% ipython --no-banner

In [1]: import numpy as np

In [2]: np.set_printoptions(precision=1, suppress=True, linewidth=160, sign=" ")

In [3]: out = np.array([[-2, 2], [3, 1], [-2, -1]])

In [4]: F = np.tile(out, (2, 3))

In [5]: print(F)
[[-2  2 -2  2 -2  2]
 [ 3  1  3  1  3  1]
 [-2 -1 -2 -1 -2 -1]
 [-2  2 -2  2 -2  2]
 [ 3  1  3  1  3  1]
 [-2 -1 -2 -1 -2 -1]]

In [6]: Uu, s, VT = np.linalg.svd(F)

In [7]: vecs = VT[:(s > 1e-8).sum()]

In [8]: rng = np.random.default_rng(681775)

In [9]: vec = F[3] + -1 * F[4] + rng.integers(2) * np.eye(6)[5]

In [10]: print(vec)
[-5.  1. -5.  1. -5.  2.]

In [11]: print(np.diag(vecs.T @ vecs))
[ 0.3  0.3  0.3  0.3  0.3  0.3]

In [12]: lab = rng.permutation(6)

In [13]: print(lab)
[ 3  0  4  5  2  1]

In [14]: out = F[lab][:, lab]

In [15]: print(np.trace(out))
1

In [16]: print(out)
[[ 2 -2 -2  2 -2  2]
 [ 2 -2 -2  2 -2  2]
 [ 1  3  3  1  3  1]
 [-1 -2 -2 -1 -2 -1]
 [-1 -2 -2 -1 -2 -1]
 [ 1  3  3  1  3  1]]

In [17]: print(np.diag(out))
[ 2 -2  3 -1 -2  1]

In [18]: r = np.linalg.matrix_rank(out)

In [19]: print(r)
2

In [20]: null = np.linalg.svd(out)[2][r:].T

In [21]: print([int(np.linalg.matrix_rank(out[:, :j + 1])) for j in range(6)])
[1, 2, 2, 2, 2, 2]

In [22]: print([int(np.linalg.matrix_rank(np.delete(out, i, axis=0))) for i in range(6)])
[2, 2, 2, 2, 2, 2]

In [23]: print([int(np.linalg.matrix_rank(out[:i])) for i in range(1, len(out) + 1)])
[1, 1, 2, 2, 2, 2]

In [24]: feats = np.loadtxt("out8.csv", delimiter=",")

In [25]: print(feats)
[[ 3.3  2.   0.   2.   2. ]
 [ 1.   0.3  0.   3.   2. ]
 [ 3.   1.   3.3  0.   0. ]
 [ 1.   3.   3.   1.3  1. ]
 [ 3.   2.   0.   2.   2.3]]

In [26]: out = feats + rng.integers(-2, 3, (5, 4)) @ rng.integers(-2, 3, (4, 5))

In [27]: print(out)
[[ 2.3  4.   5.   7.   2. ]
 [ 1.   3.3 -3.   0.   1. ]
 [ 6.   3.   4.3  1.  -6. ]
 [ 5.   5.   3.   1.3 -7. ]
 [ 6.   1.  -2.   0.  -2.7]]

In [28]: print(out - feats)
[[-1.  2.  5.  5.  0.]
 [ 0.  3. -3. -3. -1.]
 [ 3.  2.  1.  1. -6.]
 [ 4.  2.  0.  0. -8.]
 [ 3. -1. -2. -2. -5.]]

In [29]: print(np.linalg.matrix_rank(out - feats, tol=1e-8))
4

In [30]: print(np.abs(out - feats).sum(axis=1))
[ 13.  10.  13.  14.  13.]

In [31]: X = np.array([[5, 2, 5, 2], [2, 5, 2, 5], [5, 2, 5, 2], [2, 5, 2, 5]])

In [32]: # row 2 repeats row 0

In [33]: print(round(np.trace(np.linalg.pinv(X) @ X), 1))
2.0

In [34]: print(X @ np.linalg.pinv(X) @ X)
[[ 5.  2.  5.  2.]
 [ 2.  5.  2.  5.]
 [ 5.  2.  5.  2.]
 [ 2.  5.  2.  5.]]
